In [1]: import numpy as np

In [2]: import numpy.linalg as la

In [3]: np.set_printoptions(precision=3, suppress=True, linewidth=120, sign=" ")

In [4]: M = np.loadtxt("data.csv", delimiter=",")

In [5]: print(M)
[[ 0.624  0.7    0.277  0.016  1.512  0.911 -0.097  0.352  0.531  2.387 -2.209  0.409]
 [ 0.7   -3.845 -0.139  0.202  0.782 -1.728 -0.449  0.146 -0.615  0.481 -1.022  1.45 ]
 [ 0.277 -0.139 -1.253  0.036  0.908 -0.171  0.14  -1.261  0.008  0.082  1.111 -0.721]
 [ 0.016  0.202  0.036  0.382 -0.583 -1.278 -0.848  0.738 -0.709 -0.284  2.315  1.759]
 [ 1.512  0.782  0.908 -0.583 -0.947 -0.666 -0.038  0.284  0.395  0.487  0.949  1.565]
 [ 0.911 -1.728 -0.171 -1.278 -0.666 -0.753 -0.262  0.13   0.864  1.219  1.201 -2.299]
 [-0.097 -0.449  0.14  -0.848 -0.038 -0.262 -1.096  0.061 -0.45  -0.765 -0.373 -0.343]
 [ 0.352  0.146 -1.261  0.738  0.284  0.13   0.061 -0.064 -0.687  1.805  1.441 -1.03 ]
 [ 0.531 -0.615  0.008 -0.709  0.395  0.864 -0.45  -0.687 -0.391  0.315 -0.765 -1.389]
 [ 2.387  0.481  0.082 -0.284  0.487  1.219 -0.765  1.805  0.315  1.579  0.901  0.791]
 [-2.209 -1.022  1.111  2.315  0.949  1.201 -0.373  1.441 -0.765  0.901  0.633  0.237]
 [ 0.409  1.45  -0.721  1.759  1.565 -2.299 -0.343 -1.03  -1.389  0.791  0.237 -0.869]]

In [6]: w, evecs = la.eigh(M)

In [7]: x0 = np.array([3, -1, 3, -3, 0, 2, 2, -1, 2, -2, 0, -3])

In [8]: round(x0 @ M @ x0 / (x0 @ x0), 3), round(float(w[0]), 3), np.round(w[-1], 3)
Out[8]: (np.float64(2.358), -5.0, np.float64(5.0))

In [9]: left, sigma, Vh = la.svd(M)

In [10]: evecs = Vh[:(sigma > 1e-8).sum()]

In [11]: rng = np.random.default_rng(777)

In [12]: x0 = M[6] + -1 * M[0] + rng.integers(2) * np.eye(12)[3]

In [13]: x0
Out[13]: array([-0.72 , -1.149, -0.136,  0.136, -1.55 , -1.173, -0.999, -0.291, -0.981, -3.152,  1.836, -0.752])

In [14]: round(float(la.norm(x0 - evecs.T @ evecs @ x0)), 3)
Out[14]: 0.496

In [15]: print(np.diag(evecs.T @ evecs))
[ 0.99   0.998  0.975  0.754  0.864  0.99   0.688  0.931  0.826  1.     0.985  1.   ]

In [16]: round(float(np.trace(la.pinv(M) @ M)), 3)
Out[16]: 11.0

In [17]: M @ la.pinv(M) @ M
Out[17]: 
array([[ 0.624,  0.7  ,  0.277,  0.016,  1.512,  0.911, -0.097,  0.352,  0.531,  2.387, -2.209,  0.409],
       [ 0.7  , -3.845, -0.139,  0.202,  0.782, -1.728, -0.449,  0.146, -0.615,  0.481, -1.022,  1.45 ],
       [ 0.277, -0.139, -1.253,  0.036,  0.908, -0.171,  0.14 , -1.261,  0.008,  0.082,  1.111, -0.721],
       [ 0.016,  0.202,  0.036,  0.382, -0.583, -1.278, -0.848,  0.738, -0.709, -0.284,  2.315,  1.759],
       [ 1.512,  0.782,  0.908, -0.583, -0.947, -0.666, -0.038,  0.284,  0.395,  0.487,  0.949,  1.565],
       [ 0.911, -1.728, -0.171, -1.278, -0.666, -0.753, -0.262,  0.13 ,  0.864,  1.219,  1.201, -2.299],
       [-0.097, -0.449,  0.14 , -0.848, -0.038, -0.262, -1.096,  0.061, -0.45 , -0.765, -0.373, -0.343],
       [ 0.352,  0.146, -1.261,  0.738,  0.284,  0.13 ,  0.061, -0.064, -0.687,  1.805,  1.441, -1.03 ],
       [ 0.531, -0.615,  0.008, -0.709,  0.395,  0.864, -0.45 , -0.687, -0.391,  0.315, -0.765, -1.389],
       [ 2.387,  0.481,  0.082, -0.284,  0.487,  1.219, -0.765,  1.805,  0.315,  1.579,  0.901,  0.791],
       [-2.209, -1.022,  1.111,  2.315,  0.949,  1.201, -0.373,  1.441, -0.765,  0.901,  0.633,  0.237],
       [ 0.409,  1.45 , -0.721,  1.759,  1.565, -2.299, -0.343, -1.03 , -1.389,  0.791,  0.237, -0.869]])

In [18]: la.matrix_rank(M, rtol=0.1)
Out[18]: np.int64(11)

In [19]: np.argsort(-la.norm(M, axis=0).round(6), kind="stable")[:3]
Out[19]: array([  1,  10,  11])

In [20]: [round(float(x), 3) for x in la.svd(M, compute_uv=False)[:3]]
Out[20]: [5.0, 5.0, 5.0]

In [21]: print(np.round(la.norm(M, 2) / la.norm(M), 3))
0.406

In [22]: left, sigma, Vh = la.svd(M)

In [23]: print(sigma.round(3) + 0)
[ 5.  5.  5.  5.  5.  4.  2.  2.  1.  1.  1.  0.]

In [24]: print(np.argmax(sigma[:-1] / (sigma[1:] + 1e-6)) + 1)
11

In [25]: A2 = left[:, :11] @ np.diag(sigma[:11]) @ Vh[:11]

In [26]: A2
Out[26]: 
array([[ 0.624,  0.7  ,  0.277,  0.016,  1.512,  0.911, -0.097,  0.352,  0.531,  2.387, -2.209,  0.409],
       [ 0.7  , -3.845, -0.139,  0.202,  0.782, -1.728, -0.449,  0.146, -0.615,  0.481, -1.022,  1.45 ],
       [ 0.277, -0.139, -1.253,  0.036,  0.908, -0.171,  0.14 , -1.261,  0.008,  0.082,  1.111, -0.721],
       [ 0.016,  0.202,  0.036,  0.382, -0.583, -1.278, -0.848,  0.738, -0.709, -0.284,  2.315,  1.759],
       [ 1.512,  0.782,  0.908, -0.583, -0.947, -0.666, -0.038,  0.284,  0.395,  0.487,  0.949,  1.565],
       [ 0.911, -1.728, -0.171, -1.278, -0.666, -0.753, -0.262,  0.13 ,  0.864,  1.219,  1.201, -2.299],
       [-0.097, -0.449,  0.14 , -0.848, -0.038, -0.262, -1.096,  0.061, -0.45 , -0.765, -0.373, -0.343],
       [ 0.352,  0.146, -1.261,  0.738,  0.284,  0.13 ,  0.061, -0.064, -0.687,  1.805,  1.441, -1.03 ],
       [ 0.531, -0.615,  0.008, -0.709,  0.395,  0.864, -0.45 , -0.687, -0.391,  0.315, -0.765, -1.389],
       [ 2.387,  0.481,  0.082, -0.284,  0.487,  1.219, -0.765,  1.805,  0.315,  1.579,  0.901,  0.791],
       [-2.209, -1.022,  1.111,  2.315,  0.949,  1.201, -0.373,  1.441, -0.765,  0.901,  0.633,  0.237],
       [ 0.409,  1.45 , -0.721,  1.759,  1.565, -2.299, -0.343, -1.03 , -1.389,  0.791,  0.237, -0.869]])

In [27]: la.matrix_rank(M, rtol=0.05)
Out[27]: np.int64(11)

In [28]: np.round(la.norm(M - A2) / la.norm(M), 3)
Out[28]: np.float64(0.0)

In [29]: la.matrix_rank(A2)
Out[29]: np.int64(11)

In [30]: np.round(np.abs(M - A2).max(), 3)
Out[30]: np.float64(0.0)

In [31]: A2 = np.array([[1, 0, -1, -3], [3, -3, 3, 2], [-1, -2, -2, -3], [0, -2, -3, 2]])

In [32]: Z = np.array([[2, 2, 2, 1], [0, 1, 0, 2], [0, 1, 1, 1], [0, 0, 1, 1]])

In [33]: J = np.block([[A2, np.array([[3, 0, -1, -3], [2, -1, 3, -3], [0, 0, -2, 1], [1, 3, -1, 2]])], [np.zeros((4, 4)), Z]])

In [34]: J
Out[34]: 
array([[ 1.,  0., -1., -3.,  3.,  0., -1., -3.],
       [ 3., -3.,  3.,  2.,  2., -1.,  3., -3.],
       [-1., -2., -2., -3.,  0.,  0., -2.,  1.],
       [ 0., -2., -3.,  2.,  1.,  3., -1.,  2.],
       [ 0.,  0.,  0.,  0.,  2.,  2.,  2.,  1.],
       [ 0.,  0.,  0.,  0.,  0.,  1.,  0.,  2.],
       [ 0.,  0.,  0.,  0.,  0.,  1.,  1.,  1.],
       [ 0.,  0.,  0.,  0.,  0.,  0.,  1.,  1.]])

In [35]: x0 = np.array([-3, -2, 0, -3, 1, -3, -2, 1])

In [36]: y = J @ x0

In [37]: y
Out[37]: array([  8., -13.,  21.,  -6.,  -7.,  -1.,  -4.,  -1.])

In [38]: np.round(la.solve(J, -3 * y), 3) + 0
Out[38]: array([ 9.,  6.,  0.,  9., -3.,  9.,  6., -3.])

In [39]: la.solve(J, y + J[:, 0])
Out[39]: array([-2., -2., -0., -3.,  1., -3., -2.,  1.])

In [40]: la.solve(J, J[:, 2])
Out[40]: array([ 0., -0.,  1.,  0.,  0.,  0.,  0.,  0.])

In [41]: la.solve(J, y)
Out[41]: array([-3., -2., -0., -3.,  1., -3., -2.,  1.])

In [42]: np.round(la.solve(J.T, J[7]), 3) + 0
Out[42]: array([ 0.,  0.,  0.,  0.,  0.,  0.,  0.,  1.])

In [43]: Q, Rm = la.qr(J)

In [44]: round(np.trace(Q @ Q.T), 3)
Out[44]: np.float64(8.0)

In [45]: np.round(Q.T @ Q, 3) + 0
Out[45]: 
array([[ 1.,  0.,  0.,  0.,  0.,  0.,  0.,  0.],
       [ 0.,  1.,  0.,  0.,  0.,  0.,  0.,  0.],
       [ 0.,  0.,  1.,  0.,  0.,  0.,  0.,  0.],
       [ 0.,  0.,  0.,  1.,  0.,  0.,  0.,  0.],
       [ 0.,  0.,  0.,  0.,  1.,  0.,  0.,  0.],
       [ 0.,  0.,  0.,  0.,  0.,  1.,  0.,  0.],
       [ 0.,  0.,  0.,  0.,  0.,  0.,  1.,  0.],
       [ 0.,  0.,  0.,  0.,  0.,  0.,  0.,  1.]])

In [46]: np.allclose(Rm.T @ Rm, J.T @ J)
Out[46]: True

In [47]: np.round(abs(Rm[0, 0]), 3), round(float(la.norm(J[:, 0])), 3)
Out[47]: (np.float64(3.317), 3.317)

In [48]: r0 = np.array([3, 3, 0])

In [49]: print(np.array([np.convolve(row, r0, "same") for row in J]))
[[  3.  -3. -12.   0.   9.  -3. -12.  -9.]
 [  0.   0.  15.  12.   3.   6.   0.  -9.]
 [ -9. -12. -15.  -9.   0.  -6.  -3.   3.]
 [ -6. -15.  -3.   9.  12.   6.   3.   6.]
 [  0.   0.   0.   6.  12.  12.   9.   3.]
 [  0.   0.   0.   0.   3.   3.   6.   6.]
 [  0.   0.   0.   0.   3.   6.   6.   3.]
 [  0.   0.   0.   0.   0.   3.   6.   3.]]

In [50]: np.correlate(J[0], J[3], "full")
Out[50]: array([  2.,  -1.,   1.,  -4.,   8., -16.,   0.,  -5.,  17., -13., -11.,  -3.,  11.,   6.,   0.])

In [51]: np.polyval(r0, J[0])
Out[51]: array([  6.,   0.,   0.,  18.,  36.,   0.,   0.,  18.])

In [52]: np.convolve(J[0], r0)
Out[52]: array([  3.,   3.,  -3., -12.,   0.,   9.,  -3., -12.,  -9.,   0.])

In [53]: m1 = np.loadtxt("w.csv", delimiter=",")

In [54]: m1
Out[54]: 
array([[ -3.,  -3.,  -3.,  -3.,  -3.],
       [ -3.,  -6.,  -6.,  -6.,  -6.],
       [ -3.,  -6.,  -9.,  -9.,  -9.],
       [ -3.,  -6.,  -9., -12., -12.],
       [ -3.,  -6.,  -9., -12., -15.]])

In [55]: np.round(la.norm(m1, "nuc"), 3)
Out[55]: np.float64(45.0)

In [56]: la.norm(m1, axis=1)
Out[56]: array([  6.708,  12.369,  16.971,  20.347,  22.249])

In [57]: np.round(la.norm(m1[2] - m1[0]), 3)
Out[57]: np.float64(10.817)

In [58]: la.norm(m1, axis=0)
Out[58]: array([  6.708,  12.369,  16.971,  20.347,  22.249])

In [59]: round(la.norm(m1, 1), 3), round(float(la.norm(m1, np.inf)), 3)
Out[59]: (np.float64(45.0), 45.0)

In [60]: Q, Rm = la.qr(m1)

In [61]: np.allclose(Rm.T @ Rm, m1.T @ m1)
Out[61]: True

In [62]: np.round(Q.T @ Q, 3) + 0
Out[62]: 
array([[ 1.,  0.,  0.,  0.,  0.],
       [ 0.,  1.,  0.,  0.,  0.],
       [ 0.,  0.,  1.,  0.,  0.],
       [ 0.,  0.,  0.,  1.,  0.],
       [ 0.,  0.,  0.,  0.,  1.]])

In [63]: np.abs(np.diag(Rm))
Out[63]: array([ 6.708,  2.683,  2.598,  2.449,  2.121])

In [64]: la.matrix_power(m1, 3)
Out[64]: 
array([[ -1485.,  -2835.,  -3942.,  -4725.,  -5130.],
       [ -2835.,  -5427.,  -7560.,  -9072.,  -9855.],
       [ -3942.,  -7560., -10557., -12690., -13797.],
       [ -4725.,  -9072., -12690., -15282., -16632.],
       [ -5130.,  -9855., -13797., -16632., -18117.]])

In [65]: (J - J.T) / 2
Out[65]: 
array([[ 0. , -1.5,  0. , -1.5,  1.5,  0. , -0.5, -1.5],
       [ 1.5,  0. ,  2.5,  2. ,  1. , -0.5,  1.5, -1.5],
       [ 0. , -2.5,  0. ,  0. ,  0. ,  0. , -1. ,  0.5],
       [ 1.5, -2. ,  0. ,  0. ,  0.5,  1.5, -0.5,  1. ],
       [-1.5, -1. ,  0. , -0.5,  0. ,  1. ,  1. ,  0.5],
       [ 0. ,  0.5,  0. , -1.5, -1. ,  0. , -0.5,  1. ],
       [ 0.5, -1.5,  1. ,  0.5, -1. ,  0.5,  0. ,  0. ],
       [ 1.5,  1.5, -0.5, -1. , -0.5, -1. ,  0. ,  0. ]])

In [66]: print(la.matrix_power(J, 3))
[[ 16. -32.  20. -32.  28. -12.  15. -39.]
 [ 12.  91. 114.  57. -31. -42.  83.  -4.]
 [ 35. -62.  40.  21.  -4. -47.  19. -54.]
 [ 27. -30.  12.  61.  16.  32.  46.  37.]
 [  0.   0.   0.   0.   8.  23.  24.  36.]
 [  0.   0.   0.   0.   0.   3.   6.   8.]
 [  0.   0.   0.   0.   0.   4.   6.  10.]
 [  0.   0.   0.   0.   0.   3.   4.   6.]]

In [67]: np.allclose(J, J.T)
Out[67]: False

In [68]: print(np.sort(np.abs(la.eigvals(J))))
[ 0.891  0.891  2.     2.     2.521  3.32   5.03   5.03 ]

In [69]: K = np.loadtxt("out13.csv", delimiter=",")

In [70]: K
Out[70]: 
array([[ 3.,  0.,  0.,  0.,  0.,  0.,  0.,  0.,  0.,  0.,  0.,  0.,  0.,  0.],
       [ 0.,  2.,  0.,  0.,  0.,  0.,  0.,  0.,  0.,  0.,  0.,  0.,  0.,  0.],
       [ 1.,  4.,  1.,  0.,  0.,  0.,  0.,  0.,  0.,  0.,  0.,  0.,  0.,  0.],
       [ 4.,  1.,  0.,  1.,  0.,  0.,  0.,  0.,  0.,  0.,  0.,  0.,  0.,  0.],
       [ 2.,  0.,  3.,  4.,  5.,  0.,  0.,  0.,  0.,  0.,  0.,  0.,  0.,  0.],
       [ 5.,  5.,  1.,  1.,  0.,  1.,  0.,  0.,  0.,  0.,  0.,  0.,  0.,  0.],
       [ 0.,  4.,  0.,  0.,  2.,  5.,  5.,  0.,  0.,  0.,  0.,  0.,  0.,  0.],
       [ 0.,  2.,  4.,  4.,  0.,  2.,  5.,  1.,  0.,  0.,  0.,  0.,  0.,  0.],
       [ 2.,  2.,  2.,  2.,  1.,  5.,  2.,  0.,  4.,  0.,  0.,  0.,  0.,  0.],
       [ 1.,  3.,  3.,  4.,  1.,  2.,  2.,  5.,  2.,  0.,  0.,  0.,  0.,  0.],
       [ 3.,  2.,  3.,  2.,  0.,  4.,  1.,  0.,  4.,  1.,  2.,  0.,  0.,  0.],
       [ 3.,  1.,  1.,  5.,  2.,  3.,  4.,  0.,  3.,  0.,  4.,  2.,  0.,  0.],
       [ 4.,  0.,  3.,  4.,  4.,  3.,  4.,  5.,  3.,  2.,  0.,  4.,  3.,  0.],
       [ 2.,  4.,  3.,  5.,  1.,  0.,  5.,  4.,  1.,  1.,  5.,  4.,  3.,  2.]])

In [71]: # rank 13

In [72]: np.sort(la.eigvals(K))
Out[72]: array([ 0.,  1.,  1.,  1.,  1.,  2.,  2.,  2.,  2.,  3.,  3.,  4.,  5.,  5.])

In [73]: np.abs(np.diag(la.qr(K)[1])) > 1e-9
Out[73]: array([ True,  True,  True,  True,  True,  True,  True,  True,  True,  True,  True,  True,  True, False])

In [74]: np.allclose(K[:-1].T @ la.lstsq(K[:-1].T, K[-1])[0], K[-1])
Out[74]: False

In [75]: lab = rng.permutation(14)

In [76]: lab
Out[76]: array([  1,   5,   7,   6,   8,   3,   9,  13,  10,   2,   4,  12,   0,  11])

In [77]: A2 = K[lab][:, lab]

In [78]: np.allclose(A2, K)
Out[78]: False

In [79]: left, sigma, Vh = la.svd(K, full_matrices=False)

In [80]: left.shape, sigma.shape, Vh.shape
Out[80]: ((14, 14), (14,), (14, 14))

In [81]: (sigma > 1e-8).sum()
Out[81]: np.int64(13)

In [82]: arr = np.load("run1.npy")

In [83]: arr
Out[83]: 
array([[ 1,  0,  0,  0,  0],
       [-1,  1,  0,  0,  0],
       [ 2,  2,  1,  0,  0],
       [ 0,  0,  2,  1,  0],
       [ 1, -1,  1, -1,  1]])

In [84]: # triangular: eigenvalues sit on the diagonal

In [85]: round(float(la.det(arr)), 3)
Out[85]: 1.0

In [86]: print(np.allclose(arr @ arr.T, arr.T @ arr))
False

In [87]: (arr - arr.T) / 2
Out[87]: 
array([[ 0. ,  0.5, -1. ,  0. , -0.5],
       [-0.5,  0. , -1. ,  0. ,  0.5],
       [ 1. ,  1. ,  0. , -1. , -0.5],
       [ 0. ,  0. ,  1. ,  0. ,  0.5],
       [ 0.5, -0.5,  0.5, -0.5,  0. ]])

In [88]: w, evecs = la.eig(arr)

In [89]: np.sort(la.eigvals(arr.T))
Out[89]: array([ 1.,  1.,  1.,  1.,  1.])

In [90]: w
Out[90]: array([ 1.,  1.,  1.,  1.,  1.])

In [91]: Q = arr.astype(float).copy()

In [92]: for j in range(5):
    ...:     Q[:, j] -= Q[:, :j] @ (Q[:, :j].T @ Q[:, j])
    ...:     Q[:, j] /= la.norm(Q[:, j])
    ...: 

In [93]: print(np.round(Q.T @ Q, 3) + 0)
[[ 1.  0.  0.  0.  0.]
 [ 0.  1.  0.  0.  0.]
 [ 0.  0.  1.  0.  0.]
 [ 0.  0.  0.  1.  0.]
 [ 0.  0.  0.  0.  1.]]

In [94]: np.round(Q.T @ arr, 3) + 0
Out[94]: 
array([[ 2.646,  0.756,  1.134, -0.378,  0.378],
       [ 0.   ,  2.33 ,  0.061,  0.552, -0.552],
       [ 0.   ,  0.   ,  2.17 ,  0.643,  0.279],
       [ 0.   ,  0.   ,  0.   ,  1.068, -0.686],
       [ 0.   ,  0.   ,  0.   ,  0.   ,  0.07 ]])
